>>> import numpy as np
>>> np.set_printoptions(precision=3, suppress=True, linewidth=100)
>>> A = np.load("arr.npy")
>>> A
array([[3, 7, 8, 5, 8, 1, 2, 6],
       [7, 3, 7, 8, 5, 8, 1, 2],
       [8, 7, 3, 7, 8, 5, 8, 1],
       [5, 8, 7, 3, 7, 8, 5, 8],
       [8, 5, 8, 7, 3, 7, 8, 5],
       [1, 8, 5, 8, 7, 3, 7, 8],
       [2, 1, 8, 5, 8, 7, 3, 7],
       [6, 2, 1, 8, 5, 8, 7, 3]])
>>> Q, r_ = np.linalg.qr(A)
>>> print(round(np.trace(Q @ Q.T), 3))
8.0
>>> Q.shape, r_.shape
((8, 8), (8, 8))
>>> np.round(abs(r_[0, 0]), 3), round(float(np.linalg.norm(A[:, 0])), 3)
(np.float64(15.875), 15.875)
>>> print(np.allclose(r_.T @ r_, A.T @ A))
True
>>> M2 = A / np.sqrt((A ** 2).mean(axis=1, keepdims=True))
>>> np.linalg.matrix_rank(M2) == np.linalg.matrix_rank(A)
np.True_
>>> print(M2[5])
[0.157 1.255 0.784 1.255 1.098 0.471 1.098 1.255]
>>> (A + A.T) / 2
array([[3., 7., 8., 5., 8., 1., 2., 6.],
       [7., 3., 7., 8., 5., 8., 1., 2.],
       [8., 7., 3., 7., 8., 5., 8., 1.],
       [5., 8., 7., 3., 7., 8., 5., 8.],
       [8., 5., 8., 7., 3., 7., 8., 5.],
       [1., 8., 5., 8., 7., 3., 7., 8.],
       [2., 1., 8., 5., 8., 7., 3., 7.],
       [6., 2., 1., 8., 5., 8., 7., 3.]])
>>> round(np.abs(np.linalg.eigvals(A)).max(), 3)
np.float64(45.155)
>>> np.allclose(A @ A.T, A.T @ A)
True
>>> np.allclose(A, A.T)
True
>>> np.trace(A)
np.int64(24)
>>> r0, v = A[3], A[4]
>>> r0 @ v
np.int64(314)
>>> p = (r0 @ v) / (r0 @ r0) * r0
>>> p
array([4.499, 7.198, 6.298, 2.699, 6.298, 7.198, 4.499, 7.198])
>>> round(float((v - p) @ r0), 3)
0.0
>>> np.linalg.matrix_rank(np.outer(r0, v))
np.int64(1)
>>> feats = np.loadtxt("case15.csv", delimiter=",")
>>> feats
array([[ -0.7,   1.3,  -0.2,   1.6,  -0.1],
       [  0.8,   0.9,  -0.2,   0.4,   0.4],
       [  0.1,  -1.7,  -2.2,   0.1,   0.8],
       [ -0.6,  -1.4,  -0.4,  -0.4,  -0.6],
       [  1.1,  -1.7,   0.4,  -0.7,   0.1],
       [  1.4,  -0.9,  -0.1,   0.8,  -0.9],
       [ -1.1,  -1.5,  -0.5,   1.4,  -1.4],
       [  0.6,   0.6,  -1.9,  -0.8,   0.4],
       [  0.1,  -0.3,  -1.1,   0.9,  -0.5],
       [ -2.1,   0.6,  -0.5,   0.6,  -2.1],
       [  0.1,  -0.1,  -1.6,  -0.4,  -0.5],
       [  0.9,   1.9,  -0.9,   1.8,  -1.1],
       [  0.4,  -0.8,  -3.4,  -0.1,   2.5],
       [ -0.5,   0.2,   0.3,   0.5,   0.8],
       [ -1.4,   1.5,   0.2,  -1.6,   0.2],
       [  0.6,   0.9,   0.5,  -2.2,  -0.5],
       [  0. ,   0.5,   1.2,   0.2,   0.9],
       [  0.4,  -0.2,  -0.5,  -1. ,  -0.1],
       [  0.7,   0.5,  -1.1,   0.6,   0. ],
       [  0.7,  -0.3,   3.3,   0.2,  -0.4],
       [ -1.7,   1.5,  -0.2,  -0.6,  -0.5],
       [  1.8,  -2.4,  -3.1,  -1.2,  -0.3],
       [  1.2,   1.3,  -0.2,   0.1,   0.4],
       [  0.6,   0.2,   0.5,   1. ,   0.5],
       [  0.3,  -0.7,   1. ,   0.5,  -0.7],
       [ 12. , -16. , -32. ,   4. ,   8. ],
       [  0.2,   0.9,  -0.6,  -0.7,  -0.9],
       [ -1.9,  -0.3,   0.6,  -0.8,  -0.4],
       [  0.2,   0.7,  -0.7,  -1.4,  -0.4]])
>>> proj = feats @ np.linalg.solve(feats.T @ feats, feats.T)
>>> np.round(np.linalg.eigvalsh(proj), 3) + 0
array([0., 0., 0., 0., 0., 0., 0., 0., 0., 0., 0., 0., 0., 0., 0., 0., 0., 0., 0., 0., 0., 0., 0.,
       0., 1., 1., 1., 1., 1.])
>>> np.linalg.matrix_rank(np.eye(29) - proj)
np.int64(24)
